$ python3 -q
>>> import numpy as np
>>> np.set_printoptions(precision=3, suppress=True, linewidth=160, floatmode="fixed")
>>> arr = np.load("mat.npy")
>>> arr
array([[ 3.000,  0.000],
       [ 0.000, -5.000]])
>>> # equal to its transpose
>>> (arr + arr.T) / 2
array([[ 3.000,  0.000],
       [ 0.000, -5.000]])
>>> (arr - arr.T) / 2
array([[0.000, 0.000],
       [0.000, 0.000]])
>>> np.linalg.matrix_power(arr, 4)
array([[ 81.000,   0.000],
       [  0.000, 625.000]])
>>> np.allclose(arr, arr.T)
True
>>> np.sort(np.abs(np.linalg.eigvals(arr)))
array([3.000, 5.000])
>>> arr @ arr
array([[ 9.000,  0.000],
       [ 0.000, 25.000]])
>>> (arr != 0).astype(int)
array([[1, 0],
       [0, 1]])
>>> out = np.array([[-1, 0], [-3, 2]])
>>> np.einsum("ij->j", arr)
array([ 3.000, -5.000])
>>> np.einsum("ij,ij->i", arr, arr)
array([ 9.000, 25.000])
>>> np.einsum("ik,kj->ji", arr, out)
array([[ -3.000,  15.000],
       [  0.000, -10.000]])
>>> out.T @ arr.T
array([[ -3.000,  15.000],
       [  0.000, -10.000]])
>>> Q = arr.astype(float).copy()
>>> for j in range(2):
...     Q[:, j] -= Q[:, :j] @ (Q[:, :j].T @ Q[:, j])
...     Q[:, j] /= np.linalg.norm(Q[:, j])
... 
>>> Q.T @ Q
array([[1.000, 0.000],
       [0.000, 1.000]])
>>> t3 = np.stack([arr, 3 * arr, arr[::-1]])
>>> np.linalg.matrix_rank(t3.reshape(3, -1))
np.int64(2)
>>> t3.shape
(3, 2, 2)
>>> np.einsum("bij,cij->bc", t3, t3)
array([[ 34.000, 102.000,   0.000],
       [102.000, 306.000,   0.000],
       [  0.000,   0.000,  34.000]])
>>> np.linalg.norm(t3, axis=(1, 2))
array([ 5.831, 17.493,  5.831])
>>> (t3 @ arr.T).shape
(3, 2, 2)
>>> K = -3 * np.eye(8) + np.ones((8, 8))
>>> K
array([[-2.000,  1.000,  1.000,  1.000,  1.000,  1.000,  1.000,  1.000],
       [ 1.000, -2.000,  1.000,  1.000,  1.000,  1.000,  1.000,  1.000],
       [ 1.000,  1.000, -2.000,  1.000,  1.000,  1.000,  1.000,  1.000],
       [ 1.000,  1.000,  1.000, -2.000,  1.000,  1.000,  1.000,  1.000],
       [ 1.000,  1.000,  1.000,  1.000, -2.000,  1.000,  1.000,  1.000],
       [ 1.000,  1.000,  1.000,  1.000,  1.000, -2.000,  1.000,  1.000],
       [ 1.000,  1.000,  1.000,  1.000,  1.000,  1.000, -2.000,  1.000],
       [ 1.000,  1.000,  1.000,  1.000,  1.000,  1.000,  1.000, -2.000]])
>>> # symmetric, so the eigenvalues are real
>>> t = np.radians(60)
>>> R = np.eye(8)
>>> R[3, 3] = R[7, 7] = np.cos(t)
>>> R[3, 7], R[7, 3] = -np.sin(t), np.sin(t)
>>> R
array([[ 1.000,  0.000,  0.000,  0.000,  0.000,  0.000,  0.000,  0.000],
       [ 0.000,  1.000,  0.000,  0.000,  0.000,  0.000,  0.000,  0.000],
       [ 0.000,  0.000,  1.000,  0.000,  0.000,  0.000,  0.000,  0.000],
       [ 0.000,  0.000,  0.000,  0.500,  0.000,  0.000,  0.000, -0.866],
       [ 0.000,  0.000,  0.000,  0.000,  1.000,  0.000,  0.000,  0.000],
       [ 0.000,  0.000,  0.000,  0.000,  0.000,  1.000,  0.000,  0.000],
       [ 0.000,  0.000,  0.000,  0.000,  0.000,  0.000,  1.000,  0.000],
       [ 0.000,  0.000,  0.000,  0.866,  0.000,  0.000,  0.000,  0.500]])
>>> out = K @ R.T
>>> np.linalg.svd(K, compute_uv=False), np.linalg.svd(out, compute_uv=False)
(array([5.000, 3.000, 3.000, 3.000, 3.000, 3.000, 3.000, 3.000]), array([5.000, 3.000, 3.000, 3.000, 3.000, 3.000, 3.000, 3.000]))
>>> np.allclose(np.linalg.norm(K, axis=1), np.linalg.norm(out, axis=1))
True
>>> np.abs(out - K).max(axis=0)
array([0.000, 0.000, 0.000, 1.366, 0.000, 0.000, 0.000, 2.232])
>>> round(float(np.linalg.det(R)), 3), np.trace(R)
(1.0, np.float64(7.0))
>>> W0 = np.load("dump.npy")
>>> W0
array([[  8.220,   7.298,   3.821,  -4.340,  -3.665],
       [  2.698, -10.394,   6.442,   2.303,   1.571],
       [  1.584,  -9.510,  -1.313,   7.626,  -0.010],
       [  2.530,  -9.532,   4.759,   2.908,   0.426],
       [  2.049, -11.109,   5.894,   0.554,  -0.088],
       [  3.553,  -9.415,   0.051,   8.375,  -0.714],
       [  8.639,   8.801,   5.180,  -3.896,  -2.714],
       [  1.027, -10.426,   4.875,   4.867,   1.078],
       [  1.718,  -8.995,  -0.743,   7.760,  -0.653],
       [ -0.362,  -9.715,   6.567,   3.388,   2.330],
       [  9.545,   8.616,   4.847,  -4.264,  -3.339],
       [ -0.209,  -8.756,   6.649,   3.440,   0.374],
       [  1.364,  -8.960,   1.053,   7.063,  -2.415],
       [  9.149,   9.188,   4.707,  -4.598,  -4.950],
       [  2.616,  -8.290,  -0.911,   3.711,  -1.331],
       [ -1.163, -11.567,   5.554,   3.243,   0.116],
       [  1.938,  -9.101,  -0.632,   5.244,  -1.445],
       [  1.263, -11.215,   7.090,   3.154,   0.719],
       [  2.784,  -7.861,   1.045,   8.993,  -3.242],
       [  8.037,   8.218,   3.575,  -4.961,  -4.268],
       [  2.889, -10.472,  -0.181,   6.691,  -0.810],
       [  7.520,   8.470,   4.102,  -4.123,  -3.931],
       [  6.577,   9.703,   3.176,  -3.638,  -5.449],
       [  1.429, -11.806,   4.079,   2.096,   4.197],
       [  2.632, -10.202,   6.069,   2.255,   2.552]])
>>> cent = W0[[0, 1]].astype(float)
>>> for _ in range(6):
...     lab = np.linalg.norm(W0[:, None] - cent, axis=-1).argmin(axis=1)
...     cent = np.array([W0[lab == j].mean(axis=0) for j in range(2)])
... 
>>> lab
array([0, 1, 1, 1, 1, 1, 0, 1, 1, 1, 0, 1, 1, 0, 1, 1, 1, 1, 1, 0, 1, 0, 0, 1, 1])
>>> cent
array([[ 8.241,  8.613,  4.201, -4.260, -4.045],
       [ 1.686, -9.851,  3.130,  4.648,  0.148]])
>>> cent[1] - cent[0]
array([ -6.555, -18.465,  -1.071,   8.908,   4.193])
